% ipython --no-banner

In [1]: import numpy as np

In [2]: from numpy import linalg as LA

In [3]: np.set_printoptions(precision=2, suppress=True, linewidth=160)

In [4]: E = np.load("layer17.npy")

In [5]: E
Out[5]: 
array([[0, 0, 1, 0],
       [0, 0, 1, 1],
       [1, 1, 0, 0],
       [0, 1, 0, 0]])

In [6]: # symmetric, so the eigenvalues are real

In [7]: E - E[0]
Out[7]: 
array([[ 0,  0,  0,  0],
       [ 0,  0,  0,  1],
       [ 1,  1, -1,  0],
       [ 0,  1, -1,  0]])

In [8]: LA.rank(E)
Traceback (most recent call last):
  Cell In[8], line 1
    LA.rank(E)
AttributeError: module 'numpy.linalg' has no attribute 'rank'


In [9]: LA.matrix_rank(E)
Out[9]: np.int64(4)

In [10]: np.unravel_index(np.abs(E).argmax(), E.shape)
Out[10]: (np.int64(0), np.int64(2))

In [11]: E.sum(axis=1)
Out[11]: array([1, 2, 2, 1])

In [12]: LA.svd(E, compute_uv=False)
Out[12]: array([1.62, 1.62, 0.62, 0.62])

In [13]: E[:, 4]
Traceback (most recent call last):
  Cell In[13], line 1
    E[:, 4]
IndexError: index 4 is out of bounds for axis 1 with size 4


In [14]: round(float(LA.det(2 * E)), 2), round(float(LA.det(E)), 2)
Out[14]: (16.0, 1.0)

In [15]: np.einsum("ii->", E)
Out[15]: np.int64(0)

In [16]: round(LA.det(E.T), 2)
Out[16]: np.float64(1.0)

In [17]: np.all(LA.eigvalsh(E) > 0)
Out[17]: np.False_

In [18]: np.round(LA.eigvalsh(E).min(), 2)
Out[18]: np.float64(-1.62)

In [19]: feats = np.array([[2.0, 2.0, 0.0], [2.0, 2.0, 0.0], [0.0, 0.0, 0.0]])

In [20]: # column 1 repeats column 0

In [21]: (feats != 0).astype(int)
Out[21]: 
array([[1, 1, 0],
       [1, 1, 0],
       [0, 0, 0]])

In [22]: print(round(float(LA.det(feats)), 2))
0.0

In [23]: print(np.round(np.sort(LA.eigvals(feats).real), 2) + 0)
[0. 0. 4.]

In [24]: feats @ feats
Out[24]: 
array([[8., 8., 0.],
       [8., 8., 0.],
       [0., 0., 0.]])

In [25]: np.flatnonzero(LA.matrix_power((feats != 0) + (feats.T != 0) + np.eye(3), 3)[0])
Out[25]: array([0, 1])

In [26]: vec = np.array([1, 3, 2])

In [27]: (feats * vec).sum(axis=1)
Out[27]: array([8., 8., 0.])

In [28]: feats @ np.ones(3)
Out[28]: array([4., 4., 0.])

In [29]: feats * vec
Out[29]: 
array([[2., 6., 0.],
       [2., 6., 0.],
       [0., 0., 0.]])

In [30]: feats @ np.eye(3)[0]
Out[30]: array([2., 2., 0.])

In [31]: def softmax(z):
    ...:     e = np.exp(z - z.max(axis=-1, keepdims=True))
    ...:     return e / e.sum(axis=-1, keepdims=True)
    ...: 

In [32]: softmax(feats[1])
Out[32]: array([0.47, 0.47, 0.06])

In [33]: S = feats @ feats.T / np.sqrt(3)

In [34]: np.round(softmax(S), 2) + 0
Out[34]: 
array([[0.5 , 0.5 , 0.  ],
       [0.5 , 0.5 , 0.  ],
       [0.33, 0.33, 0.33]])

In [35]: softmax(S).round(6).argmax(axis=1)
Out[35]: array([0, 0, 0])

In [36]: U, sigma, Vh = LA.svd(feats)

In [37]: print(np.argmax(sigma[:-1] / (sigma[1:] + 1e-6)) + 1)
1

In [38]: A2 = U[:, :1] @ np.diag(sigma[:1]) @ Vh[:1]

In [39]: np.round(np.abs(feats - A2).max(), 2)
Out[39]: np.float64(0.0)

In [40]: LA.matrix_rank(feats, rtol=0.05)
Out[40]: np.int64(1)

In [41]: LA.matrix_rank(A2)
Out[41]: np.int64(1)

In [42]: data = np.load("data.npy")

In [43]: data
Out[43]: 
array([[-0.37, -2.33,  0.91,  0.99,  1.53],
       [ 0.35,  4.25, -2.24, -1.97, -3.15],
       [-0.42,  1.92, -3.42, -0.3 , -3.27],
       [-1.26, -5.24,  1.08,  2.14,  2.79],
       [ 1.82,  4.18,  1.1 , -1.62, -0.88]])

In [44]: rank = LA.matrix_rank(data)

In [45]: rank
Out[45]: np.int64(3)

In [46]: null = LA.svd(data)[2][rank:].T

In [47]: null @ null.T
Out[47]: 
array([[ 0.55, -0.28, -0.25, -0.32,  0.06],
       [-0.28,  0.29, -0.06,  0.24,  0.25],
       [-0.25, -0.06,  0.38,  0.04, -0.41],
       [-0.32,  0.24,  0.04,  0.23,  0.12],
       [ 0.06,  0.25, -0.41,  0.12,  0.56]])

In [48]: [int(LA.matrix_rank(data[:, :j + 1])) for j in range(5)]
Out[48]: [1, 2, 3, 3, 3]

In [49]: LA.matrix_rank(data.T @ data), LA.matrix_rank(data @ data.T)
Out[49]: (np.int64(3), np.int64(3))

In [50]: [int(LA.matrix_rank(data[:i])) for i in range(1, len(data) + 1)]
Out[50]: [1, 2, 3, 3, 3]

In [51]: [int(LA.matrix_rank(np.delete(data, i, axis=0))) for i in range(5)]
Out[51]: [3, 3, 3, 3, 3]

In [52]: A = np.loadtxt("dump.csv", delimiter=",")

In [53]: A
Out[53]: 
array([[-17.,   0.],
       [  0.,  36.]])

In [54]: # equal to its transpose

In [55]: vec = np.array([-1, -2])

In [56]: y = A @ vec

In [57]: beta, lr = np.zeros(2), 1 / LA.norm(A, 2) ** 2

In [58]: for i in range(6):
    ...:     beta -= lr * A.T @ (A @ beta - y)
    ...:     if i % 1 == 0: print(i, round(LA.norm(A @ beta - y), 2))
    ...: 
0 13.21
1 10.26
2 7.97
3 6.2
4 4.81
5 3.74

In [59]: beta
Out[59]: array([-0.78, -2.  ])

In [60]: A2 = LA.inv(A)

In [61]: LA.inv(A2)
Out[61]: 
array([[-17.,  -0.],
       [  0.,  36.]])

In [62]: round(float(LA.slogdet(A)[0]), 2)
Out[62]: -1.0

In [63]: print(A2)
[[-0.06 -0.  ]
 [ 0.    0.03]]

In [64]: hat = np.triu(np.array([[5, 1, 0, 5, 4],
    ...:     [0, 0, 1, 3, 1],
    ...:     [5, 4, 1, 5, 3],
    ...:     [4, 1, 0, 0, 4],
    ...:     [5, 4, 0, 0, 4]]), 1) + np.eye(5)

In [65]: A2 = hat @ data @ LA.inv(hat)

In [66]: round(np.trace(A2), 2), round(float(np.trace(data)), 2)
Out[66]: (np.float64(1.72), 1.72)
